$ python -q
>>> import numpy as np
>>> from numpy import linalg as LA
>>> np.set_printoptions(precision=2, suppress=True, linewidth=140, sign=" ")
>>> J = np.tanh(np.array([[2.5, 0.6],
...     [0.7, 0.7],
...     [-0.5, 0.0],
...     [-0.2, 0.8],
...     [-0.5, 1.1],
...     [-0.2, -0.6],
...     [1.1, -0.8],
...     [-1.1, 2.4],
...     [0.5, 0.9],
...     [-0.9, 1.1],
...     [-1.0, -1.6],
...     [0.3, -0.6],
...     [1.3, 0.5],
...     [0.4, 1.6],
...     [0.4, -2.4],
...     [1.5, -0.8],
...     [0.6, 0.5],
...     [-2.7, 1.4]]) @ np.array([[0.1, 0.9, -0.4], [-0.1, 0.4, 0.2]]))
>>> print(J.round(2) + 0)
[[ 0.19  0.99 -0.71]
 [ 0.    0.72 -0.14]
 [-0.05 -0.42  0.2 ]
 [-0.1   0.14  0.24]
 [-0.16 -0.01  0.4 ]
 [ 0.04 -0.4  -0.04]
 [ 0.19  0.58 -0.54]
 [-0.34 -0.03  0.73]
 [-0.04  0.67 -0.02]
 [-0.2  -0.35  0.52]
 [ 0.06 -0.91  0.08]
 [ 0.09  0.03 -0.24]
 [ 0.08  0.88 -0.4 ]
 [-0.12  0.76  0.16]
 [ 0.27 -0.54 -0.56]
 [ 0.23  0.77 -0.64]
 [ 0.01  0.63 -0.14]
 [-0.39 -0.95  0.88]]
>>> F = np.load("sample1.npy")
>>> print(F)
[[ 0  2  0  5]
 [-2  0 -2  1]
 [ 0  2  0  0]
 [-5 -1  0  0]]
>>> W1 = np.array([[2, 3], [-2, 0], [-5, 2], [-1, -1]])
>>> b = np.array([1, 0])
>>> hid = np.maximum(F @ W1 + b, 0)
>>> print((hid > 0).mean(axis=0))
[ 0.25  0.  ]
>>> print(LA.matrix_rank(hid))
1
>>> print(hid)
[[ 0  0]
 [ 6  0]
 [ 0  0]
 [ 0  0]]
>>> basis = np.array([[3, 1, 4], [5, 1, 4]])
>>> print((hid @ basis).round(6).argmax(axis=1))
[ 0  2  0  0]
>>> Uu, sig, Vh = LA.svd(F, full_matrices=False)
>>> print((sig > 1e-8).sum())
4
>>> print(sig)
[ 5.55  5.55  1.8   1.8 ]
>>> print(np.round(Uu.T @ Uu, 2) + 0)
[[ 1.  0.  0.  0.]
 [ 0.  1.  0.  0.]
 [ 0.  0.  1.  0.]
 [ 0.  0.  0.  1.]]
>>> print(np.round(Vh @ Vh.T, 2) + 0)
[[ 1.  0.  0.  0.]
 [ 0.  1.  0.  0.]
 [ 0.  0.  1.  0.]
 [ 0.  0.  0.  1.]]
>>> print(sig / sig[0])
[ 1.    1.    0.33  0.33]
>>> vec = np.array([3, 1, 1, 1])
>>> print(round(LA.det(F), 2))
100.0
>>> print(np.round(LA.eigvals(F).real, 2) + 0)
[ 0.  0.  0.  0.]
>>> Q = LA.solve(np.eye(4) - F, np.eye(4) + F)
>>> print(np.round(Q @ Q.T, 2) + 0)
[[ 1.  0.  0.  0.]
 [ 0.  1.  0.  0.]
 [ 0.  0.  1.  0.]
 [ 0.  0.  0.  1.]]
>>> print(round(float(LA.det(Q)), 2))
1.0
>>> f, r1 = F[3], F[0]
>>> print(f @ f)
26
>>> print(f @ r1)
-2
>>> pr = (f @ r1) / (f @ f) * f
>>> print(np.outer(f, r1))
[[  0 -10   0 -25]
 [  0  -2   0  -5]
 [  0   0   0   0]
 [  0   0   0   0]]
>>> print((r1 - pr) @ f)
0.0
>>> print(r1 - pr)
[-0.38  1.92  0.    5.  ]
>>> K = np.load("block6.npy")
>>> print(K)
[[ 3.81  3.89 -7.12]
 [ 3.98  4.03 -6.99]
 [ 4.04  4.04 -7.05]
 [ 4.16  3.93 -6.84]
 [-7.12 -2.   -7.07]
 [-7.03 -1.97 -6.93]
 [-7.09 -1.76 -7.  ]
 [-6.92 -1.9  -6.91]
 [-4.06  3.09 -7.24]
 [-3.99  2.9  -6.97]
 [-3.95  2.87 -6.87]
 [-4.15  3.07 -7.1 ]]
>>> Ac = (K - K.mean(axis=0)) / K.std(axis=0)
>>> print(np.argwhere(np.abs(Ac) > 2))
[[ 8  2]]
>>> print(Ac.std(axis=0))
[ 1.  1.  1.]
>>> b = LA.lstsq(np.delete(Ac, 2, axis=1), Ac[:, 2])[0]
>>> print(round(float(1 - np.var(Ac[:, 2] - np.delete(Ac, 2, axis=1) @ b)), 2))
0.09
>>> print(np.abs(b).argmax())
1
>>> Ac = K - K.mean(axis=0)
>>> vecs = LA.svd(Ac)[2][:2]
>>> A2 = Ac - Ac @ vecs.T @ vecs
>>> print(np.round(np.cov(Ac @ vecs.T, rowvar=False), 2) + 0)
[[ 28.89   0.  ]
 [  0.     2.02]]
>>> print((Ac @ vecs.T).std(axis=0))
[ 5.15  1.36]
>>> print(round(float(LA.norm(A2) / LA.norm(Ac)), 2))
0.02
>>> print(LA.norm(A2, axis=1).round(6).argmax())
8
>>> Ac = K - K.mean(axis=0)
>>> Uu, sig, Vh = LA.svd(Ac, full_matrices=False)
>>> print((np.sign(Uu[:, 0]) == np.sign(Uu[0, 0])).astype(int))
[ 1  1  1  1  0  0  0  0  0  0  0  0]
>>> print(np.round(Ac.mean(axis=0), 2) + 0)
[ 0.  0.  0.]
>>> print(np.round(sig ** 2 / (sig ** 2).sum(), 2) + 0)
[ 0.93  0.07  0.  ]
>>> print(np.round(Vh[0] * np.sign(Vh[0, np.abs(Vh[0]).argmax()]), 2) + 0)
[ 0.9   0.44  0.  ]
>>> print(sig)
[ 17.83   4.72   0.36]
>>> print(LA.matrix_rank(Ac))
3
>>> print(round(float((sig ** 2).sum() ** 2 / (sig ** 4).sum()), 2))
1.14
>>> print(np.abs(Vh[0]).argmax())
0
>>> print(np.abs(Vh[-1]))
[ 0.01  0.02  1.  ]
>>> A2 = np.array([[1, -2, -2], [2, 0, 0], [2, -2, -2]])
>>> basis = np.array([[3, 4], [2, 2]])
>>> W0 = np.block([[A2, np.zeros((3, 2))], [np.zeros((2, 3)), basis]])
>>> print(W0)
[[ 1. -2. -2.  0.  0.]
 [ 2.  0.  0.  0.  0.]
 [ 2. -2. -2.  0.  0.]
 [ 0.  0.  0.  3.  4.]
 [ 0.  0.  0.  2.  2.]]
>>> # columns 1 and 2 are equal
>>> f, r1 = W0[1], W0[3]
>>> print(f @ r1)
0.0
>>> pr = (f @ r1) / (f @ f) * f
>>> print(np.outer(f, r1))
[[ 0.  0.  0.  6.  8.]
 [ 0.  0.  0.  0.  0.]
 [ 0.  0.  0.  0.  0.]
 [ 0.  0.  0.  0.  0.]
 [ 0.  0.  0.  0.  0.]]
>>> print(r1 - pr)
[ 0.  0.  0.  3.  4.]
>>> vec = np.array([0, 0, 1, 2, 0])
>>> a = np.maximum(W0 @ vec, 0)
>>> print(np.tanh(W0 @ vec))
[-0.96  0.   -0.96  1.    1.  ]
>>> print(np.maximum(W0 @ vec, 0) - np.maximum(-W0 @ vec, 0))
[-2.  0. -2.  6.  4.]
>>> print(W0.T @ a)
[  0.   0.   0.  26.  32.]
>>> E = np.array([[-7.99, 0.45, 5.99],
...     [7.61, 5.77, 2.96],
...     [-1.96, 9.41, 2.75],
...     [-2.05, 9.75, 0.85],
...     [-6.89, -3.0, 6.6],
...     [-5.29, 4.05, -7.46],
...     [6.76, -4.07, -6.14],
...     [-3.38, 3.87, 8.58],
...     [-2.64, -2.37, -9.35],
...     [0.05, -0.66, 9.98],
...     [-0.49, -6.45, 7.63],
...     [3.17, -6.43, -6.97],
...     [-8.1, -3.85, -4.42],
...     [0.71, -5.06, 8.6],
...     [-4.1, 9.04, -1.23]])
>>> Ac = E - E.mean(axis=0)
>>> vecs = LA.svd(Ac)[2][:2]
>>> A2 = Ac - Ac @ vecs.T @ vecs
>>> print(np.diag(vecs.T @ vecs))
[ 0.06  0.94  0.99]
>>> print(LA.norm(A2, axis=1).round(6).argmax())
1
>>> print(np.round(LA.norm(A2) / LA.norm(Ac), 2))
0.46
>>> ang = np.radians(72)
>>> r_ = np.eye(3)
>>> r_[2, 2] = r_[0, 0] = np.cos(ang)
>>> r_[2, 0], r_[0, 2] = -np.sin(ang), np.sin(ang)
>>> print(r_)
[[ 0.31  0.    0.95]
 [ 0.    1.    0.  ]
 [-0.95  0.    0.31]]
>>> A2 = E @ r_.T
>>> print(np.abs(A2 - E).max(axis=0))
[ 11.22   0.    10.76]
>>> print(np.round(LA.det(r_), 2), round(np.trace(r_), 2))
1.0 1.62
>>> f, r1 = E[9], E[12]
>>> print(round(float(f @ f), 2))
100.04
>>> pr = (f @ r1) / (f @ f) * f
>>> print(LA.matrix_rank(np.outer(f, r1)))
1
>>> print(np.round((r1 - pr) @ f, 2))
0.0
>>> print(round(float(LA.norm(f + r1) ** 2 + LA.norm(f - r1) ** 2), 2))
400.01
>>> m1 = np.array([[0.6, -1.1, 0.3, -0.2],
...     [-0.1, 0.5, 0.4, 1.8],
...     [-2.2, -1.5, -0.4, -0.9],
...     [1.6, 0.8, -0.5, 0.4],
...     [0.1, -2.2, -1.4, -1.0],
...     [1.0, -0.4, 0.3, -1.3]])
>>> Q, r_ = LA.qr(m1)
>>> print(Q.shape, r_.shape)
(6, 4) (4, 4)
>>> print(r_)
[[-2.96 -1.1  -0.13 -0.31]
 [ 0.   -2.85 -1.01 -1.81]
 [ 0.    0.   -1.29  0.03]
 [ 0.    0.    0.    1.89]]
>>> print(Q @ r_)
[[ 0.6 -1.1  0.3 -0.2]
 [-0.1  0.5  0.4  1.8]
 [-2.2 -1.5 -0.4 -0.9]
 [ 1.6  0.8 -0.5  0.4]
 [ 0.1 -2.2 -1.4 -1. ]
 [ 1.  -0.4  0.3 -1.3]]
>>> print(np.round(Q.T @ Q, 2) + 0)
[[ 1.  0.  0.  0.]
 [ 0.  1.  0.  0.]
 [ 0.  0.  1.  0.]
 [ 0.  0.  0.  1.]]
>>> print(np.round(abs(r_[0, 0]), 2), round(float(LA.norm(m1[:, 0])), 2))
2.96 2.96
>>> print(np.allclose(r_.T @ r_, m1.T @ m1))
True
>>> Q = r_.astype(float).copy()
>>> for j in range(4):
...     Q[:, j] -= Q[:, :j] @ (Q[:, :j].T @ Q[:, j])
...     Q[:, j] /= LA.norm(Q[:, j])
... 
>>> print(Q.T @ r_)
[[ 2.96  1.1   0.13  0.31]
 [ 0.    2.85  1.01  1.81]
 [ 0.    0.    1.29 -0.03]
 [ 0.    0.    0.    1.89]]
>>> print(Q)
[[-1.  0.  0.  0.]
 [ 0. -1.  0.  0.]
 [ 0.  0. -1.  0.]
 [ 0.  0.  0.  1.]]
>>> rng = np.random.default_rng(65317)
>>> A2 = Q + rng.integers(-2, 3, (4, 1)) @ rng.integers(-2, 3, (1, 4))
>>> print(A2)
[[-2.  1. -2. -1.]
 [ 0. -1.  0.  0.]
 [-1.  1. -3. -1.]
 [ 2. -2.  4.  3.]]
>>> print(LA.matrix_rank(A2 - Q, tol=1e-8))
1
>>> print(np.abs(A2 - Q).sum(axis=1))
[  5.   0.   5.  10.]
>>> print(A2 - Q)
[[-1.  1. -2. -1.]
 [ 0.  0.  0.  0.]
 [-1.  1. -2. -1.]
 [ 2. -2.  4.  2.]]
>>> print(np.round(LA.svd(A2 - Q, compute_uv=False), 2) + 0)
[ 6.48  0.    0.    0.  ]
